>>> import numpy as np
>>> np.set_printoptions(precision=1, suppress=True, linewidth=100)
>>> tidy = lambda a: np.round(a, 1) + 0
>>> A = np.loadtxt("mat.csv", delimiter=",")
>>> tidy(A)
array([[ 0.5,  0.3,  0.1, -0.2,  0.2, -0.1,  0.2],
       [ 0.3,  0.5,  0.1,  0.2,  0.1,  0.2,  0.2],
       [ 0.1,  0.1,  0. ,  0. ,  0. ,  0. ,  0. ],
       [-0.2,  0.2,  0. ,  0.5, -0.1,  0.4,  0. ],
       [ 0.2,  0.1,  0. , -0.1,  0.1, -0.1,  0.1],
       [-0.1,  0.2,  0. ,  0.4, -0.1,  0.3,  0. ],
       [ 0.2,  0.2,  0. ,  0. ,  0.1,  0. ,  0.1]])
>>> vals, V = np.linalg.eigh(A)
>>> tidy(V.T @ V)
array([[1., 0., 0., 0., 0., 0., 0.],
       [0., 1., 0., 0., 0., 0., 0.],
       [0., 0., 1., 0., 0., 0., 0.],
       [0., 0., 0., 1., 0., 0., 0.],
       [0., 0., 0., 0., 1., 0., 0.],
       [0., 0., 0., 0., 0., 1., 0.],
       [0., 0., 0., 0., 0., 0., 1.]])
>>> tidy(np.linalg.svd(A, compute_uv=False))
array([1., 1., 0., 0., 0., 0., 0.])
>>> tidy(np.linalg.eigvalsh(A + 5 * np.eye(7)))
array([5., 5., 5., 5., 5., 6., 6.])
>>> tidy(vals)
array([0., 0., 0., 0., 0., 1., 1.])
>>> out = A / np.linalg.norm(A, axis=1, keepdims=True)
>>> G = out @ out.T
>>> tidy(np.linalg.norm(out, axis=1))
array([1., 1., 1., 1., 1., 1., 1.])
>>> np.argwhere(np.triu(np.abs(G) > 0.95, 1))
array([[0, 4],
       [0, 6],
       [2, 6],
       [3, 5]])
>>> data = np.load("run7.npy")
>>> data
array([[ -4,  -3,   1,  -3,  -5,   5,   4,   2,   3,  -5,   5,  -5],
       [  1,  -4,   5,  -3,   4,   5,   3,  -5,  -2,   4,   0,   1],
       [ -3,   2,  -3,  -4,   2,  -2,   3,   4,   1,   4,  -4,  -4],
       [  3,   1,   0,   4,  -5,   2,  -2,  -5,   2,  -5,  -4,  -1],
       [ -5,  -3,   2,  -3,   3,   0,   2,  -4,  -2,  -3,  -2,   3],
       [  0,   3,   0,   2,  -1,  -2,  -3,   0,   4,  -4,   1,  -4],
       [ -3,  -1,  -1,   5,   3,   0,   3,  -1,  -1,   4,   1,  -4],
       [  1,   2,   2,   5,   5,   5,   1,  -2,   0,  -3,  -1,  -4],
       [ -5,  -3,   2,   4,   2,   3,   5,   1,   0,   1,   5,  -1],
       [ -2,   1,  -3,  -2,  -4,  -2,  -5,   5,   4,   5,   1,   0],
       [  2,  -4,  -1,  -1,   3,   0,   0,   1,   3,  -1,  -5,  -1],
       [ -5,   1,   4,   4,  -2,   3,  -3,   3,   3,   4,  -5,  -3],
       [ -3,  -4,  -3,  -1,   1,   3,   3,   2,   4,   0,  -4,  -4],
       [  0, -19,  21, -15,  11,  25,  16, -18,  -5,  11,   5,  -1]])
>>> P = data @ np.linalg.solve(data.T @ data, data.T)
>>> tidy(P @ data[:, 10])
array([ 5.,  0., -4., -4., -2.,  1.,  1., -1.,  5.,  1., -5., -5., -4.,  5.])
